$ python -q
>>> import numpy as np
>>> from numpy import linalg as LA
>>> np.set_printoptions(suppress=True, linewidth=120)
>>> data = np.load("arr.npy")
>>> data
array([[12., -6., -9.],
       [-6.,  7.,  6.],
       [-9.,  6., 12.]])
>>> # symmetric
>>> Q, vecs = LA.qr(data[:, :2])[0], LA.qr(data[:, 2:])[0]
>>> sig = LA.svd(Q.T @ vecs, compute_uv=False)
>>> np.round(np.degrees(np.arccos(sig.clip(0, 1))), 1)
array([13.9])
>>> round(float(LA.norm(Q @ Q.T - vecs @ vecs.T, 2)), 1)
1.0
>>> w, vecs = LA.eigh(data)
>>> np.round(vecs @ np.diag(w) @ vecs.T, 1)
array([[12., -6., -9.],
       [-6.,  7.,  6.],
       [-9.,  6., 12.]])
>>> np.round(LA.eigvalsh(data @ data), 1)
array([  9.,   9., 625.])
>>> np.round(vecs.T @ data @ vecs, 1) + 0
array([[ 3.,  0.,  0.],
       [ 0.,  3.,  0.],
       [ 0.,  0., 25.]])
>>> np.round(vecs.T @ vecs, 1) + 0
array([[1., 0., 0.],
       [0., 1., 0.],
       [0., 0., 1.]])
>>> np.unique(w.round(6) + 0, return_counts=True)[1]
array([2, 1])
>>> x = np.ones(3)
>>> for _ in range(5):
...     x = data @ x
...     x /= LA.norm(x)
...     print(round(x @ data @ x, 1))
... 
21.0
24.9
25.0
25.0
25.0
>>> x.round(1)
array([-0.6,  0.4,  0.6])
>>> Y = np.array([[4, 1], [2, 3]])
>>> cent = np.kron(Y, data)
>>> round(LA.norm(cent, 2), 1), round(float(LA.norm(Y, 2) * LA.norm(data, 2)), 1)
(np.float64(127.9), 127.9)
>>> LA.matrix_rank(cent)
np.int64(6)
>>> cent
array([[ 48., -24., -36.,  12.,  -6.,  -9.],
       [-24.,  28.,  24.,  -6.,   7.,   6.],
       [-36.,  24.,  48.,  -9.,   6.,  12.],
       [ 24., -12., -18.,  36., -18., -27.],
       [-12.,  14.,  12., -18.,  21.,  18.],
       [-18.,  12.,  24., -27.,  18.,  36.]])
>>> feats = np.load("out17.npy")
>>> feats.round(1) + 0
array([[1. , 0.2, 0.1],
       [0.2, 0. , 0. ],
       [0.1, 0. , 0. ]])
>>> # row 0 dominates
>>> w, vecs = LA.eigh(feats)
>>> x = np.array([3, 9, 4])
>>> (np.sign(vecs[:, -1].round(6)) == np.sign(vecs[0, -1].round(6))).astype(int)
array([1, 1, 1])
>>> round(x @ feats @ x, 1)
np.float64(20.9)
>>> Y = feats / np.sqrt((feats ** 2).mean(axis=1, keepdims=True))
>>> np.round(feats - feats.mean(axis=1, keepdims=True), 1) + 0
array([[ 0.6, -0.2, -0.3],
       [ 0.1,  0. , -0.1],
       [ 0. ,  0. ,  0. ]])
>>> np.round(LA.det(feats.T), 1)
np.float64(-0.0)
>>> round(LA.eigvals(feats).sum().real, 1)
np.float64(1.0)
>>> Uu, sig, Vt = LA.svd(feats)
>>> vecs = Vt[:(sig > 1e-8).sum()]
>>> rng = np.random.default_rng(3959)
>>> x = feats[2] + 3 * feats[0] + rng.integers(2) * np.eye(3)[2]
>>> x.round(1)
array([3. , 0.5, 0.2])
>>> np.allclose(vecs.T @ vecs @ x, x)
True
>>> np.round(LA.norm(x - vecs.T @ vecs @ x), 1)
np.float64(0.0)
>>> np.round(np.diag(vecs.T @ vecs), 1) + 0
array([1., 0., 0.])
>>> E = np.load("a.npy")
>>> E
array([[0., 0., 0., 1.],
       [0., 0., 0., 1.],
       [0., 0., 0., 4.],
       [1., 1., 4., 0.]])
>>> np.round(np.poly(E), 1) + 0
array([  1.,   0., -18.,   0.,   0.])
>>> F = np.loadtxt("layer1.csv", delimiter=",")
>>> F
array([[ 21.,  28.,   0.,  21.],
       [  3.,   4.,   0.,   3.],
       [ -9., -12.,   0.,  -9.],
       [-15., -20.,   0., -15.]])
>>> Uu, sig, Vt = LA.svd(F)
>>> vecs = Vt[:(sig > 1e-8).sum()]
>>> x = F[0] + 5 * F[3] + rng.integers(2) * np.eye(4)[2]
>>> x
array([-54., -72.,   1., -54.])
>>> LA.matrix_rank(np.vstack([F, x]))
np.int64(2)
>>> Q, _ = LA.qr(np.array([[0.3], [1.5], [0.4], [-0.8]]))
>>> M = Q @ Q.T
>>> M.round(1) + 0
array([[ 0. ,  0.1,  0. , -0.1],
       [ 0.1,  0.7,  0.2, -0.4],
       [ 0. ,  0.2,  0.1, -0.1],
       [-0.1, -0.4, -0.1,  0.2]])
>>> w, vecs = LA.eigvalsh(M)
Traceback (most recent call last):
  File "<python-input-56>", line 1, in <module>
    w, vecs = LA.eigvalsh(M)
    ^^^^^^^
ValueError: too many values to unpack (expected 2)
>>> w, vecs = LA.eigh(M)
>>> np.round(vecs.T @ M @ vecs, 1) + 0
array([[0., 0., 0., 0.],
       [0., 0., 0., 0.],
       [0., 0., 0., 0.],
       [0., 0., 0., 1.]])
>>> np.round(vecs.T @ vecs, 1) + 0
array([[1., 0., 0., 0.],
       [0., 1., 0., 0.],
       [0., 0., 1., 0.],
       [0., 0., 0., 1.]])
>>> np.round(LA.svd(M, compute_uv=False), 1) + 0
array([1., 0., 0., 0.])
>>> w.round(1) + 0
array([0., 0., 0., 1.])
>>> np.abs(vecs[:, -1]).round(6).argmax()
np.int64(1)
>>> L = LA.cholesky(data)
>>> L.round(1)
array([[ 3.5,  0. ,  0. ],
       [-1.7,  2. ,  0. ],
       [-2.6,  0.7,  2.2]])
>>> np.round(data / np.sqrt(np.outer(np.diag(data), np.diag(data))), 1)
array([[ 1. , -0.7, -0.8],
       [-0.7,  1. ,  0.7],
       [-0.8,  0.7,  1. ]])
>>> np.round(np.diag(L) ** 2, 1)
array([12. ,  4. ,  4.7])
>>> np.round(L @ L.T, 1)
array([[12., -6., -9.],
       [-6.,  7.,  6.],
       [-9.,  6., 12.]])
>>> np.round(np.prod(np.diag(L)) ** 2, 1), round(float(LA.det(data)), 1)
(np.float64(225.0), 225.0)
>>> W0 = np.loadtxt("sample19.csv", delimiter=",")
>>> W0
array([[ -0.6,   5.7,  -1.5,   4.7],
       [ -5.6,   0.6,  -4.7,  -5. ],
       [  2.9,  -1.8,  -6.1,   2.1],
       [  0.5,  -8.9,   4.8,  -4.8],
       [  1.7,   3.3,   6.7,   6.5],
       [  6.1, -10.3,  -0.2,   0.6],
       [ -0.3,   1.9,  -0.5,   2.1],
       [ -5.1,  -5.7,  -1.2,   7. ],
       [  5. ,   4.2,  -3.5,   6.4],
       [ -0.4,  10.8,   0.3,  -4.3],
       [ -5. ,   3.1,  -2.2,  -1.9],
       [ 12. ,   1.4,   0.8,   2.6],
       [ -2.7,  -0.5,  -5. ,  -0.2],
       [  0.5,  -0.7,  -3.1,   5.7],
       [ -5.3,  -0.3,  -0.6,  -0.5],
       [ -1.2,  -0.5,  -1.8,  -0.6],
       [ -2.4,  -3.4,   5.6,   3. ]])
>>> Xs = W0 - W0.mean(axis=0)
>>> Uu, sig, Vt = LA.svd(Xs, full_matrices=False)
>>> LA.matrix_rank(Xs)
np.int64(4)
>>> np.round(sig ** 2 / (sig ** 2).sum(), 1)
array([0.4, 0.3, 0.2, 0.2])
>>> round((sig ** 2).sum() ** 2 / (sig ** 4).sum(), 1)
np.float64(3.5)
>>> np.round(Xs.mean(axis=0), 1) + 0
array([0., 0., 0., 0.])
>>> hat = W0 @ LA.solve(W0.T @ W0, W0.T)
>>> np.allclose(hat @ hat, hat)
True
>>> cov = np.cov(W0, rowvar=False)
>>> np.argwhere(np.triu(np.abs(np.corrcoef(W0.T)) > 0.8, 1))
array([], shape=(0, 2), dtype=int64)
>>> np.round(W0.std(axis=0), 1)
array([4.5, 5. , 3.5, 3.8])
>>> np.median(W0, axis=0)
array([-0.4, -0.3, -1.2,  2.1])
>>> np.round(np.corrcoef(W0.T), 1) + 0
array([[ 1. ,  0. ,  0.1,  0.3],
       [ 0. ,  1. , -0.1,  0. ],
       [ 0.1, -0.1,  1. ,  0.1],
       [ 0.3,  0. ,  0.1,  1. ]])
>>> cov.shape
(4, 4)
>>> Uu, sig, Vt = LA.svd(W0, full_matrices=False)
>>> np.round(np.sqrt((sig ** 2).sum()), 1), np.round(LA.norm(W0), 1)
(np.float64(35.7), np.float64(35.7))
>>> np.round(np.cumsum(sig ** 2) / np.sum(sig ** 2), 1)
array([0.3, 0.7, 0.8, 1. ])
>>> np.round(sig / sig[0], 1)
array([1. , 0.9, 0.7, 0.7])
>>> np.round(Uu.T @ Uu, 1) + 0
array([[1., 0., 0., 0.],
       [0., 1., 0., 0.],
       [0., 0., 1., 0.],
       [0., 0., 0., 1.]])
>>> sig.round(1)
array([21. , 19.9, 15.3, 14. ])
>>> (sig > 1e-8).sum()
np.int64(4)
